$ python -q
>>> import numpy as np
>>> np.set_printoptions(suppress=True, linewidth=100)
>>> mat = np.diag(3 * np.array([-2, 1, -1])) + np.array([[-1, 1, 1], [1, 3, 1], [-1, -1, -4]])
>>> mat
array([[-7,  1,  1],
       [ 1,  6,  1],
       [-1, -1, -7]])
>>> w1 = np.array([[0, -2], [-1, 0], [0, 0]])
>>> coef = np.array([2, 0])
>>> hid = np.maximum(mat @ w1 + coef, 0)
>>> np.linalg.matrix_rank(hid)
np.int64(2)
>>> (hid > 0).astype(int)
array([[1, 1],
       [0, 0],
       [1, 1]])
>>> W2 = np.array([[2, -1], [2, 1]])
>>> (hid @ W2).round(6).argmax(axis=1)
array([0, 0, 0])
>>> w1 @ W2
array([[-4, -2],
       [-2,  1],
       [ 0,  0]])
>>> P = np.triu(np.array([[2, 5, 0], [5, 4, 3], [2, 4, 5]]), 1) + np.eye(3)
>>> A2 = P @ mat @ np.linalg.inv(P)
>>> np.linalg.matrix_rank(A2)
np.int64(3)
>>> A2
array([[  -2.,   41., -117.],
       [  -2.,   13.,  -59.],
       [  -1.,    4.,  -19.]])
>>> np.trace(A2), np.trace(mat)
(np.float64(-8.0), np.int64(-8))
>>> mat - mat[0]
array([[ 0,  0,  0],
       [ 8,  5,  0],
       [ 6, -2, -8]])
>>> round(float(np.linalg.norm(mat)), 2)
11.83
>>> mat.shape
(3, 3)
>>> np.round(np.linalg.svd(mat, compute_uv=False), 2)
array([7.75, 7.14, 5.39])
>>> np.abs(mat).max()
np.int64(7)
>>> mat.sum(axis=0)
array([-7,  6, -5])
>>> W0 = np.tril(np.array([[-1, -3, -1], [3, -2, 0], [-3, 0, -2]]), -1) + np.eye(3, dtype=int)
>>> W0
array([[ 1,  0,  0],
       [ 3,  1,  0],
       [-3,  0,  1]])
>>> cov = W0.T @ W0
>>> np.allclose(cov, cov.T)
True
>>> cov
array([[19,  3, -3],
       [ 3,  1,  0],
       [-3,  0,  1]])
>>> (W0 @ W0.T).shape
(3, 3)
>>> np.linalg.matrix_rank(cov)
np.int64(3)
>>> w1 = np.array([[0, 2], [-2, 3], [-2, -2]])
>>> coef = np.array([2, 3])
>>> hid = np.maximum(cov @ w1 + coef, 0)
>>> np.round((hid > 0).mean(axis=0), 2)
array([0.33, 0.67])
>>> (hid > 0).astype(int)
array([[1, 1],
       [0, 1],
       [0, 0]])
>>> np.linalg.matrix_rank(hid)
np.int64(2)
>>> W2 = np.array([[1, 1], [0, 1]])
>>> w1 @ W2
array([[ 0,  2],
       [-2,  1],
       [-2, -4]])
>>> (hid @ W2).round(6).argmax(axis=1)
array([1, 1, 0])
>>> hid @ W2
array([[ 2, 58],
       [ 0, 12],
       [ 0,  0]])
>>> m1 = np.load("test12.npy")
>>> m1
array([[ 36, -20,  -4,  18],
       [-20,  21,  14, -12],
       [ -4,  14,  17,   0],
       [ 18, -12,   0,  17]])
>>> P = np.triu(np.array([[1, 1, 1, 3], [2, 3, 3, 0], [1, 3, 3, 0], [2, 3, 3, 2]]), 1) + np.eye(4)
>>> A2 = P @ m1 @ np.linalg.inv(P)
>>> np.round(np.poly(A2), 2) + 0
array([    1.,   -91.,  1903., -8517.,     0.])
>>> P @ m1 - m1 @ P
array([[ 30., -37.,  55., -69.],
       [-12.,  62.,   8.,  60.],
       [  0.,   4., -38.,  12.],
       [  0., -18.,  18., -54.]])
>>> left, sigma, Vt = np.linalg.svd(m1)
>>> sigma.round(2) + 0
array([62.9 , 21.93,  6.18,  0.  ])
>>> A2 = left[:, :3] @ np.diag(sigma[:3]) @ Vt[:3]
>>> A2.round(2) + 0
array([[ 36., -20.,  -4.,  18.],
       [-20.,  21.,  14., -12.],
       [ -4.,  14.,  17.,   0.],
       [ 18., -12.,   0.,  17.]])
>>> np.round(np.linalg.norm(m1 - A2, 2), 2), np.round(sigma[3], 2)
(np.float64(0.0), np.float64(0.0))
>>> np.linalg.matrix_rank(m1, rtol=0.05)
np.int64(3)
>>> rk = np.linalg.matrix_rank(m1)
>>> rk
np.int64(3)
>>> ns = np.linalg.svd(m1)[2][rk:].T
>>> [int(np.linalg.matrix_rank(m1[:, :j + 1])) for j in range(4)]
[1, 2, 3, 3]
>>> np.round(ns[:, 0] / ns[np.abs(ns[:, 0]).round(6).argmax(), 0], 2)
array([ 0.25,  1.  , -0.76,  0.44])
>>> [int(np.linalg.matrix_rank(np.delete(m1, i, axis=0))) for i in range(4)]
[3, 3, 3, 3]
>>> np.round(ns @ ns.T, 2)
array([[ 0.03,  0.14, -0.1 ,  0.06],
       [ 0.14,  0.54, -0.42,  0.24],
       [-0.1 , -0.42,  0.32, -0.18],
       [ 0.06,  0.24, -0.18,  0.11]])
>>> ns.shape
(4, 1)
>>> np.unique(m1.round(6), axis=0).shape
(4, 4)
>>> np.round(m1 @ np.linalg.pinv(m1) @ m1, 2) + 0
array([[ 36., -20.,  -4.,  18.],
       [-20.,  21.,  14., -12.],
       [ -4.,  14.,  17.,   0.],
       [ 18., -12.,   0.,  17.]])
>>> np.allclose(m1[:-1].T @ np.linalg.lstsq(m1[:-1].T, m1[-1])[0], m1[-1])
True
>>> np.abs(np.diag(np.linalg.qr(m1)[1])) > 1e-9
array([ True,  True,  True, False])
>>> W2 = np.array([[1.2, -1.2, 0.1, 0.0], [0.7, 0.0, 1.5, 0.1]])
>>> rng = np.random.default_rng(9849)
>>> A = np.array([[2, -1],
...     [-2, 0],
...     [-1, 2],
...     [0, 1],
...     [1, -1],
...     [-2, 1],
...     [1, 0],
...     [-2, 2],
...     [1, 1],
...     [0, -2],
...     [-2, 0],
...     [0, -1],
...     [1, -2],
...     [1, -1],
...     [-2, -2],
...     [2, 2],
...     [0, -2],
...     [1, -2],
...     [2, 2],
...     [2, 2],
...     [0, 2],
...     [2, 2],
...     [-2, -2],
...     [2, 0],
...     [1, 2],
...     [-1, 2],
...     [0, -2],
...     [1, 2],
...     [0, 0],
...     [2, -2],
...     [1, -1]]) @ W2 + 0.05 * rng.normal(size=(31, 4))
>>> A.round(2) + 0
array([[ 1.79, -2.45, -1.31, -0.13],
       [-2.33,  2.38, -0.16,  0.04],
       [ 0.13,  1.14,  2.89,  0.21],
       [ 0.72,  0.06,  1.53,  0.1 ],
       [ 0.57, -1.23, -1.4 , -0.16],
       [-1.62,  2.37,  1.36,  0.02],
       [ 1.15, -1.18,  0.19, -0.04],
       [-0.96,  2.51,  2.71,  0.16],
       [ 1.89, -1.27,  1.67,  0.11],
       [-1.49,  0.09, -2.97, -0.31],
       [-2.4 ,  2.38, -0.2 , -0.06],
       [-0.77,  0.05, -1.4 , -0.13],
       [-0.17, -1.23, -2.92, -0.23],
       [ 0.46, -1.22, -1.47, -0.04],
       [-3.85,  2.4 , -3.19, -0.24],
       [ 3.81, -2.41,  3.2 ,  0.22],
       [-1.39,  0.08, -2.99, -0.14],
       [-0.2 , -1.22, -2.91, -0.27],
       [ 3.79, -2.46,  3.18,  0.22],
       [ 3.75, -2.42,  3.28,  0.17],
       [ 1.32,  0.06,  2.95,  0.22],
       [ 3.85, -2.34,  3.26,  0.18],
       [-3.8 ,  2.4 , -3.23, -0.21],
       [ 2.37, -2.45,  0.17, -0.12],
       [ 2.59, -1.13,  3.09,  0.24],
       [ 0.18,  1.21,  2.87,  0.2 ],
       [-1.43,  0.  , -2.97, -0.08],
       [ 2.55, -1.24,  3.16,  0.13],
       [-0.04, -0.08, -0.01,  0.03],
       [ 0.89, -2.38, -2.84, -0.23],
       [ 0.54, -1.23, -1.26, -0.18]])
>>> d = np.linalg.norm(A[:, None] - A[None], axis=-1)
>>> np.unravel_index(d.round(6).argmax(), d.shape)
(np.int64(14), np.int64(21))
>>> np.linalg.matrix_rank(d ** 2)
np.int64(6)
>>> np.flatnonzero(d[11] < d.mean() / 2)
array([ 4,  9, 11, 12, 13, 16, 17, 26, 28, 30])
>>> d.mean(axis=1).argmax()
np.int64(14)
>>> d[11].round(6).argsort(kind="stable")[:4]
array([11, 28, 26, 16])
